$ python -q
>>> import numpy as np
>>> import numpy.linalg as la
>>> np.set_printoptions(precision=2, suppress=True, linewidth=200, legacy="1.25")
>>> rnd = lambda a: np.round(a, 2) + 0
>>> r0 = np.array([-1, 1, 5, 2, -3, 2])
>>> E = r0[np.abs(np.subtract.outer(np.arange(6), np.arange(6)))]
>>> print(E)
[[-1  1  5  2 -3  2]
 [ 1 -1  1  5  2 -3]
 [ 5  1 -1  1  5  2]
 [ 2  5  1 -1  1  5]
 [-3  2  5  1 -1  1]
 [ 2 -3  2  5  1 -1]]
>>> x = np.array([5, 5, -5, -2, -2, 5])
>>> rhs = E @ x
>>> c, lr = np.zeros(6), 1 / la.norm(E, 2) ** 2
>>> for i in range(30):
...     c -= lr * E.T @ (E @ c - rhs)
...     if i % 5 == 0: print(i, round(la.norm(E @ c - rhs), 2))
... 
0 12.93
5 8.76
10 6.96
15 5.74
20 4.86
25 4.17
>>> print(rnd(la.cond(E)))
23.57
>>> np.zeros(6, 6)
Traceback (most recent call last):
  File "<python-input-12>", line 1, in <module>
    np.zeros(6, 6)
    ~~~~~~~~^^^^^^
TypeError: Cannot interpret '6' as a data type
>>> print(E - E[0])
[[ 0  0  0  0  0  0]
 [ 2 -2 -4  3  5 -5]
 [ 6  0 -6 -1  8  0]
 [ 3  4 -4 -3  4  3]
 [-2  1  0 -1  2 -1]
 [ 3 -4 -3  3  4 -3]]
>>> print(E.sum(axis=1))
[ 6  5 13 13  5  6]
>>> print(rnd(E.mean(axis=0)))
[1.   0.83 2.17 2.17 0.83 1.  ]
>>> print(rnd(la.norm(E)))
16.85
>>> la.rank(E)
Traceback (most recent call last):
  File "<python-input-17>", line 1, in <module>
    la.rank(E)
    ^^^^^^^
AttributeError: module 'numpy.linalg' has no attribute 'rank'
>>> print(E.sum(axis=0))
[ 6  5 13 13  5  6]
>>> print(la.matrix_rank(E))
6
>>> print(np.unravel_index(np.abs(E).argmax(), E.shape))
(0, 2)
>>> evals, vecs = la.eigh(E)
>>> x = np.array([0, 0, 1, -1, -1, -2])
>>> print(rnd(vecs * np.abs(evals) @ vecs.T))
[[ 5.18 -0.08 -1.66  1.44  3.18  1.48]
 [-0.08  5.22  1.05 -1.55  0.36  3.18]
 [-1.66  1.05  6.38  2.83 -1.55  1.44]
 [ 1.44 -1.55  2.83  6.38  1.05 -1.66]
 [ 3.18  0.36 -1.55  1.05  5.22 -0.08]
 [ 1.48  3.18  1.44 -1.66 -0.08  5.18]]
>>> print(np.abs(E).sum(axis=1).max(), rnd(np.abs(evals).max()))
15 10.06
>>> E.inv()
Traceback (most recent call last):
  File "<python-input-25>", line 1, in <module>
    E.inv()
    ^^^^^
AttributeError: 'numpy.ndarray' object has no attribute 'inv'
>>> print(np.allclose(E @ E.T, E.T @ E))
True
>>> print(np.allclose(E, E.T))
True
>>> print(np.trace(E))
-6
>>> print(la.matrix_power(E, 4))
[[ 3899   -21 -2052  1053  3671   486]
 [  -21  3595  1079 -2277  -406  3671]
 [-2052  1079  5070  2244 -2277  1053]
 [ 1053 -2277  2244  5070  1079 -2052]
 [ 3671  -406 -2277  1079  3595   -21]
 [  486  3671  1053 -2052   -21  3899]]
>>> rng = np.random.default_rng(49850)
>>> z = rng.permutation(6)
>>> M2 = E[:, z] * rng.choice([-1, 1], 6)
>>> print(M2)
[[-2 -1  5 -2  1  3]
 [ 3  1  1 -5 -1 -2]
 [-2 -1 -1 -1 -5 -5]
 [-5 -5  1  1 -2 -1]
 [-1 -2  5 -1  3  1]
 [ 1  3  2 -5 -2 -1]]
>>> left, _, VT = la.svd(E.T @ M2)
>>> print(rnd(la.lstsq(E, M2)[0]))
[[ 0.  0.  0.  0. -1.  0.]
 [ 0. -1.  0.  0.  0.  0.]
 [ 0.  0.  1.  0.  0.  0.]
 [ 0.  0.  0. -1.  0.  0.]
 [ 0.  0.  0.  0.  0. -1.]
 [-1.  0.  0.  0.  0.  0.]]
>>> print(z)
[5 1 2 3 0 4]
